>>> import numpy as np
>>> from numpy import linalg as LA
>>> np.set_printoptions(suppress=True, linewidth=200)
>>> K = np.load("arr.npy")
>>> K
array([[0, 0, 0, 0, 0, 0, 0, 0, 1],
       [0, 0, 1, 0, 0, 0, 0, 0, 0],
       [0, 0, 0, 0, 0, 1, 0, 0, 0],
       [1, 0, 0, 0, 0, 0, 0, 0, 0],
       [0, 0, 0, 0, 1, 0, 0, 0, 0],
       [0, 0, 0, 0, 0, 0, 0, 1, 0],
       [0, 0, 0, 1, 0, 0, 0, 0, 0],
       [0, 1, 0, 0, 0, 0, 0, 0, 0],
       [0, 0, 0, 0, 0, 0, 1, 0, 0]])
>>> K.sum(axis=1)
array([1, 1, 1, 1, 1, 1, 1, 1, 1])
>>> LA.matrix_power(K, 100)
array([[1, 0, 0, 0, 0, 0, 0, 0, 0],
       [0, 1, 0, 0, 0, 0, 0, 0, 0],
       [0, 0, 1, 0, 0, 0, 0, 0, 0],
       [0, 0, 0, 1, 0, 0, 0, 0, 0],
       [0, 0, 0, 0, 1, 0, 0, 0, 0],
       [0, 0, 0, 0, 0, 1, 0, 0, 0],
       [0, 0, 0, 0, 0, 0, 1, 0, 0],
       [0, 0, 0, 0, 0, 0, 0, 1, 0],
       [0, 0, 0, 0, 0, 0, 0, 0, 1]])
>>> LA.matrix_power(K, 2)
array([[0, 0, 0, 0, 0, 0, 1, 0, 0],
       [0, 0, 0, 0, 0, 1, 0, 0, 0],
       [0, 0, 0, 0, 0, 0, 0, 1, 0],
       [0, 0, 0, 0, 0, 0, 0, 0, 1],
       [0, 0, 0, 0, 1, 0, 0, 0, 0],
       [0, 1, 0, 0, 0, 0, 0, 0, 0],
       [1, 0, 0, 0, 0, 0, 0, 0, 0],
       [0, 0, 1, 0, 0, 0, 0, 0, 0],
       [0, 0, 0, 1, 0, 0, 0, 0, 0]])
>>> p = np.eye(9)[4]
>>> for _ in range(7):
...     p = p @ K
...     print(p.round(1))
... 
[0. 0. 0. 0. 1. 0. 0. 0. 0.]
[0. 0. 0. 0. 1. 0. 0. 0. 0.]
[0. 0. 0. 0. 1. 0. 0. 0. 0.]
[0. 0. 0. 0. 1. 0. 0. 0. 0.]
[0. 0. 0. 0. 1. 0. 0. 0. 0.]
[0. 0. 0. 0. 1. 0. 0. 0. 0.]
[0. 0. 0. 0. 1. 0. 0. 0. 0.]
